$ python3 -q
>>> import numpy as np
>>> np.set_printoptions(precision=1, suppress=True, linewidth=200)
>>> J = np.load("block15.npy")
>>> J
array([[2, 0, 0],
       [0, 2, 0],
       [0, 0, 1]])
>>> ev, V = np.linalg.eigh(J)
>>> x = np.array([-3, 2, 1])
>>> x @ J @ x
np.int64(27)
>>> V * np.maximum(ev, 0) @ V.T
array([[2., 0., 0.],
       [0., 2., 0.],
       [0., 0., 1.]])
>>> np.round(x @ J @ x / (x @ x), 1), ev[0], ev[-1]
(np.float64(1.9), np.float64(1.0), np.float64(2.0))
>>> print(V * np.abs(ev) @ V.T)
[[2. 0. 0.]
 [0. 2. 0.]
 [0. 0. 1.]]
>>> Q = J.astype(float).copy()
>>> for j in range(3):
...     Q[:, j] -= Q[:, :j] @ (Q[:, :j].T @ Q[:, j])
...     Q[:, j] /= np.linalg.norm(Q[:, j])
... 
>>> Q.T @ J
array([[2., 0., 0.],
       [0., 2., 0.],
       [0., 0., 1.]])
>>> Q.T @ Q
array([[1., 0., 0.],
       [0., 1., 0.],
       [0., 0., 1.]])
>>> Q
array([[1., 0., 0.],
       [0., 1., 0.],
       [0., 0., 1.]])
>>> [int(np.linalg.matrix_rank(np.linalg.matrix_power(J, p))) for p in range(1, 4)]
[3, 3, 3]
>>> np.sort(np.linalg.eigvals(J))
array([1., 2., 2.])
>>> J @ J
array([[4, 0, 0],
       [0, 4, 0],
       [0, 0, 1]])
>>> np.linalg.matrix_power(J - np.diag(np.diag(J)), 3)
array([[0, 0, 0],
       [0, 0, 0],
       [0, 0, 0]])
>>> np.prod(np.diag(J)), np.round(np.linalg.det(J), 1)
(np.int64(4), np.float64(4.0))
>>> rng = np.random.default_rng(41)
>>> labels = rng.permutation(3)
>>> other = J[:, labels] * rng.choice([-1, 1], 3)
>>> other
array([[ 2,  0,  0],
       [ 0,  2,  0],
       [ 0,  0, -1]])
>>> U, _, Vh = np.linalg.svd(J.T @ other)
>>> np.linalg.lstsq(J, other)[0]
array([[ 1.,  0.,  0.],
       [ 0.,  1.,  0.],
       [ 0.,  0., -1.]])
>>> U @ Vh
array([[ 1.,  0.,  0.],
       [ 0.,  1.,  0.],
       [ 0.,  0., -1.]])
>>> mat = np.load("m.npy")
>>> mat
array([[-0.5,  0.4, -0.2],
       [-0.5,  0.1, -0.2],
       [ 0.4,  0.6, -1. ]])
>>> round(np.linalg.eigvals(mat).sum().real, 1)
np.float64(-1.4)
>>> round(float(np.linalg.det(mat[::-1])), 1)
0.2
>>> round(float(np.linalg.det(mat.T)), 1)
-0.2
>>> np.linalg.eigvals(mat)
array([-0.7+0.j , -0.4+0.4j, -0.4-0.4j])
>>> np.abs(mat).max()
np.float64(1.0)
>>> mat.sum(axis=0)
array([-0.6,  1.1, -1.4])
>>> mat.mean(axis=0)
array([-0.2,  0.4, -0.5])
>>> mat - mat[0]
array([[ 0. ,  0. ,  0. ],
       [ 0. , -0.3,  0. ],
       [ 0.9,  0.2, -0.8]])
>>> np.count_nonzero(mat)
np.int64(9)
>>> round(np.linalg.norm(mat), 1)
np.float64(1.5)
>>> np.unravel_index(np.abs(mat).argmax(), mat.shape)
(np.int64(2), np.int64(2))
>>> x = np.array([1, -2, -1])
>>> y = mat @ x
>>> coef, lr = np.zeros(3), 1 / np.linalg.norm(mat, 2) ** 2
>>> for i in range(200):
...     coef -= lr * mat.T @ (mat @ coef - y)
...     if i % 50 == 0: print(i, round(np.linalg.norm(mat @ coef - y), 1))
... 
0 0.8
50 0.1
100 0.1
150 0.0
>>> round(float(np.linalg.cond(mat)), 1)
7.4
>>> other = np.array([[4, 2, 3], [-1, 0, 4], [2, -2, -3]])
>>> mat @ other
array([[-2.8, -0.6,  0.7],
       [-2.5, -0.6, -0.5],
       [-1. ,  2.8,  6.6]])
>>> np.einsum("ij,ij->i", mat, mat)
array([0.5, 0.3, 1.5])
>>> np.vstack([mat, other.T]).shape
(6, 3)
>>> np.einsum("ik,kj->ji", mat, other)
array([[-2.8, -2.5, -1. ],
       [-0.6, -0.6,  2.8],
       [ 0.7, -0.5,  6.6]])
>>> print(np.einsum("ik,kj->ij", mat, other))
[[-2.8 -0.6  0.7]
 [-2.5 -0.6 -0.5]
 [-1.   2.8  6.6]]
